$ ipython --no-banner

In [1]: import numpy as np

In [2]: np.set_printoptions(suppress=True, linewidth=100)

In [3]: E = np.loadtxt("x.csv", delimiter=",")

In [4]: print(E)
[[ -1.1  -4.1   0.4   0.3  -1.7  -0.6   0.    2.9]
 [ -0.8   9.2  11.9  -1.8  -3.5  -5.9  -6.4  11.5]
 [  1.2  -2.4  -7.7   1.2   3.5   4.    4.   -9.2]
 [ -3.1 -14.4  -0.9   1.4  -4.7  -0.9   0.6   6.9]
 [ -2.3  -4.9   4.3   0.   -4.1  -2.9  -2.    8.5]
 [ -1.   -5.6  -1.6   0.5  -1.3   0.4   1.    1. ]
 [ -2.9  -8.7   3.9   0.3  -5.7  -2.8  -1.8  10.1]
 [ -1.7  -4.2   3.7   0.1  -3.8  -2.5  -1.8   7.3]
 [ -0.5 -10.3  -7.6   1.5   0.5   3.5   4.3  -4.6]
 [  1.4   6.6   0.9  -0.5   1.5   0.1  -0.7  -2.3]
 [ -0.8  13.4  17.9  -2.7  -5.4  -8.8 -10.   17. ]
 [ -0.3   3.    4.1  -0.6  -1.1  -1.9  -2.2   3.7]
 [ -2.1 -10.   -1.    0.6  -2.9  -0.2   0.8   4. ]
 [  0.8  -3.   -7.3   0.9   3.1   3.8   3.9  -8.1]
 [  4.2  23.9   5.9  -2.4   5.4  -1.2  -3.7  -5.1]
 [ -2.  -11.7  -3.2   1.   -2.3   1.    1.9   2. ]
 [ -2.5  -9.4   1.4   0.6  -4.2  -1.7  -0.4   7.1]
 [ -0.3   9.9  11.3  -1.8  -2.9  -5.5  -6.3  10.3]
 [ -1.3 -15.4  -9.9   2.1  -0.1   4.3   5.6  -5. ]
 [ -1.   -0.6   3.9  -0.2  -2.2  -2.4  -1.9   5.5]
 [ -0.3  -9.6  -8.2   1.6   1.1   3.8   4.6  -6. ]
 [ -0.8  -8.9  -5.7   1.2  -0.2   2.5   3.   -2.8]
 [  0.9  -1.6  -5.3   0.8   2.2   2.6   3.   -6.1]
 [  0.4 -11.2 -13.6   2.1   3.5   6.5   7.5 -12.1]
 [  1.6  -3.1 -10.3   1.3   4.7   5.7   5.6 -12.4]
 [  2.6   6.3  -5.3  -0.1   5.3   3.6   2.8 -10.9]
 [ -1.9 -13.   -5.2   1.3  -1.7   1.7   3.3   0.1]
 [  0.7   5.    2.4  -0.8   0.7  -0.8  -1.3   0.1]
 [ -1.6 -17.6 -11.1   2.4   0.    4.8   6.4  -5.4]
 [ -3.7 -23.9  -8.9   2.5  -3.8   3.1   5.4   1. ]
 [  0.3  16.3  15.6  -2.7  -3.1  -7.4  -8.7  12.3]
 [  0.1   5.4   5.3  -0.8  -1.   -2.5  -3.    4.7]
 [ -0.1   5.2   5.3  -0.9  -1.4  -2.5  -2.9   4.5]
 [ -0.7  10.4  13.9  -2.1  -4.3  -7.1  -7.7  13.3]
 [ -2.5 -19.9  -9.5   2.4  -1.8   3.6   5.5  -2.2]
 [ -0.7  -6.6  -4.3   0.7   0.    1.8   2.3  -1.9]
 [  3.3  18.1   4.2  -1.8   4.3  -0.8  -2.7  -4.3]
 [ -3.4 -12.7   1.2   1.   -5.4  -1.7  -0.2   8.6]
 [ -1.2  11.4  16.7  -2.4  -5.5  -8.5  -9.2  16.4]
 [  3.1  22.5  10.2  -2.8   2.3  -3.8  -5.8   1.5]
 [ -3.2 -18.3  -4.3   1.7  -4.3   0.7   2.8   4.2]]

In [5]: print(np.round(np.linalg.norm(E) ** 2 / np.linalg.norm(E, 2) ** 2, 1))
1.4
